$ ipython --no-banner

In [1]: import numpy as np

In [2]: import numpy.linalg as la

In [3]: np.set_printoptions(precision=2, suppress=True, linewidth=140)

In [4]: def rd(a):
   ...:     return np.round(a, 2) + 0
   ...: 

In [5]: X = np.loadtxt("test2.csv", delimiter=",")

In [6]: print(X)
[[ 0.05 -0.06  1.09]
 [ 0.34  4.86  1.11]
 [-1.19  4.75  1.4 ]
 [-1.25 -1.07 -1.14]
 [ 0.57 -1.94 -1.95]
 [ 0.88 -0.79 -0.9 ]
 [-1.79  2.12  4.52]
 [ 0.85 -1.14  0.36]
 [ 0.16 -1.59 -2.07]
 [-0.07  1.02  0.23]
 [ 0.35 -2.46 -3.52]
 [ 1.01  5.13  0.24]
 [-0.67 -2.08 -0.24]
 [ 0.44 -4.28 -0.87]
 [-0.26 -2.1   1.38]
 [ 2.01 -6.03 -3.18]
 [-0.06 -1.23 -2.13]
 [-0.64 -2.54  0.  ]
 [ 0.83 -0.9  -0.11]
 [ 1.66  1.57 -1.29]
 [-0.01 -0.98 -0.43]
 [ 0.29  1.85  1.18]
 [-0.19  0.   -0.13]
 [ 1.11  3.16  4.08]
 [ 0.58 -0.14 -1.88]
 [ 0.68 -2.15 -0.64]
 [ 0.    2.44  1.4 ]]

In [7]: Xs = X - X.mean(axis=0)

In [8]: vecs = la.svd(Xs)[2][:1]

In [9]: Y = Xs - Xs @ vecs.T @ vecs

In [10]: print(rd(Y.std(axis=0)))
[0.8  0.65 1.12]

In [11]: print(rd(np.cov(Xs @ vecs.T, rowvar=False)))
9.18

In [12]: print(la.norm(Y, axis=1).round(6).argmax())
6

In [13]: print(rd((Xs @ vecs.T).std(axis=0)))
[2.97]

In [14]: d = la.norm(X[:, None] - X[None], axis=-1)

In [15]: print(np.unravel_index(d.round(6).argmax(), d.shape))
(np.int64(2), np.int64(15))

In [16]: print(d.shape)
(27, 27)

In [17]: print(rd(d[:5, :5]))
[[0.   4.93 4.98 2.77 3.61]
 [4.93 0.   1.56 6.54 7.46]
 [4.98 1.56 0.   6.35 7.69]
 [2.77 6.54 6.35 0.   2.17]
 [3.61 7.46 7.69 2.17 0.  ]]

In [18]: print(la.matrix_rank(d ** 2))
5

In [19]: C2 = np.cov(X, rowvar=False)

In [20]: print(rd(C2))
[[ 0.73 -0.39 -0.61]
 [-0.39  7.4   3.13]
 [-0.61  3.13  3.48]]

In [21]: print(C2.shape)
(3, 3)

In [22]: print(rd(X.std(axis=0)))
[0.84 2.67 1.83]

In [23]: print(rd(np.corrcoef(X.T)))
[[ 1.   -0.17 -0.38]
 [-0.17  1.    0.62]
 [-0.38  0.62  1.  ]]

In [24]: print(np.median(X, axis=0))
[ 0.29 -0.9  -0.13]

In [25]: print(rd(la.eigvalsh(C2)[::-1]))
[9.18 1.84 0.58]

In [26]: W0 = np.load("w.npy")

In [27]: print(W0)
[[-1 10]
 [-7  4]
 [-3  8]]

In [28]: C2 = W0.T @ W0

In [29]: print((W0 @ W0.T).shape)
(3, 3)

In [30]: print(np.allclose(C2, C2.T))
True

In [31]: print(C2)
[[ 59 -62]
 [-62 180]]

In [32]: print(rd(la.svd(W0, compute_uv=False) ** 2))
[206.13  32.87]

In [33]: print(rd(la.eigvalsh(C2)[::-1]))
[206.13  32.87]

In [34]: r0, r1 = X[1], X[25]

In [35]: print(rd(r0 @ r1))
-10.93

In [36]: p = (r0 @ r1) / (r0 @ r0) * r0

In [37]: print(rd(r1 - p))
[ 0.83 -0.02 -0.15]

In [38]: print(rd(np.outer(r0, r1)))
[[  0.23  -0.73  -0.22]
 [  3.3  -10.45  -3.11]
 [  0.75  -2.39  -0.71]]

In [39]: print(rd((r1 - p) @ r0))
0.0

In [40]: x0 = np.array([1, -2])

In [41]: h = np.maximum(W0 @ x0, 0)

In [42]: print(np.maximum(W0 @ (3 * x0), 0))
[0 0 0]

In [43]: print(np.flatnonzero(h > 1e-9))
[]

In [44]: print(h)
[0 0 0]

In [45]: print(rd(np.tanh(W0 @ x0)))
[-1. -1. -1.]

In [46]: print(W0 * (h > 1e-9)[:, None])
[[0 0]
 [0 0]
 [0 0]]

In [47]: print(la.matrix_rank(W0))
2

In [48]: print(rd(W0.mean(axis=0)))
[-3.67  7.33]

In [49]: print(W0.sum(axis=1))
[ 9 -3  5]

In [50]: print(np.abs(W0).max())
10

In [51]: M = np.load("out8.npy")

In [52]: print(rd(M))
[[ 0.    0.04  0.    0.04]
 [ 0.13 -0.15 -0.03  0.04]
 [ 0.02  0.27  0.17 -0.14]]

In [53]: T = np.stack([M, -3 * M, M[::-1]])

In [54]: print(la.matrix_rank(T.reshape(3, -1)))
2

In [55]: print(la.matrix_rank(T))
[3 3 3]

In [56]: print(rd(T.sum(axis=0)))
[[ 0.02  0.19  0.18 -0.23]
 [-0.13  0.15  0.03 -0.04]
 [-0.04 -0.5  -0.35  0.32]]

In [57]: Y = X / la.norm(X, axis=1, keepdims=True)

In [58]: C2 = Y @ Y.T

In [59]: print(np.argwhere(np.triu(np.abs(C2) > 0.95, 1)))
[[ 1  2]
 [ 1  9]
 [ 1 11]
 [ 1 12]
 [ 1 13]
 [ 1 17]
 [ 1 20]
 [ 1 26]
 [ 2  9]
 [ 2 13]
 [ 2 15]
 [ 2 20]
 [ 2 25]
 [ 4  8]
 [ 4 10]
 [ 4 15]
 [ 6 10]
 [ 8 10]
 [ 8 16]
 [ 8 23]
 [ 9 11]
 [ 9 13]
 [ 9 20]
 [ 9 25]
 [ 9 26]
 [10 16]
 [10 23]
 [11 12]
 [11 17]
 [12 17]
 [13 20]
 [13 25]
 [15 20]
 [15 25]
 [15 26]
 [16 23]
 [20 21]
 [20 26]
 [21 26]]

In [60]: print(rd(np.degrees(np.arccos(np.clip(C2[16, 24], -1, 1)))))
31.41

In [61]: print(rd(la.norm(Y, axis=1)))
[1. 1. 1. 1. 1. 1. 1. 1. 1. 1. 1. 1. 1. 1. 1. 1. 1. 1. 1. 1. 1. 1. 1. 1. 1. 1. 1.]

In [62]: O, _ = la.qr(np.array([[-0.3, -0.4, 1.6, 0.6],
    ...:     [1.4, 1.9, 0.5, 0.0],
    ...:     [1.2, -0.5, 1.1, 0.0],
    ...:     [-0.7, -0.9, 0.0, 0.7]]))

In [63]: evals = np.array([2, -2, 0, 2])

In [64]: A = O @ np.diag(evals) @ O.T

In [65]: print(rd(A))
[[ 0.06 -0.2  -0.36 -0.2 ]
 [-0.2   0.73  1.72  0.5 ]
 [-0.36  1.72 -0.55 -0.77]
 [-0.2   0.5  -0.77  1.76]]

In [66]: T = np.stack([A, 4 * A, A[::-1]])

In [67]: print(rd(T.sum(axis=0)))
[[ 0.1  -0.52 -2.59  0.75]
 [-1.38  5.36  8.07  1.72]
 [-2.03  9.35 -1.03 -3.35]
 [-0.95  2.28 -4.21  8.62]]

In [68]: print(la.matrix_rank(T))
[3 3 3]

In [69]: print((T @ A.T).shape)
(3, 4, 4)

In [70]: print(la.matrix_rank(T.reshape(3, -1)))
2
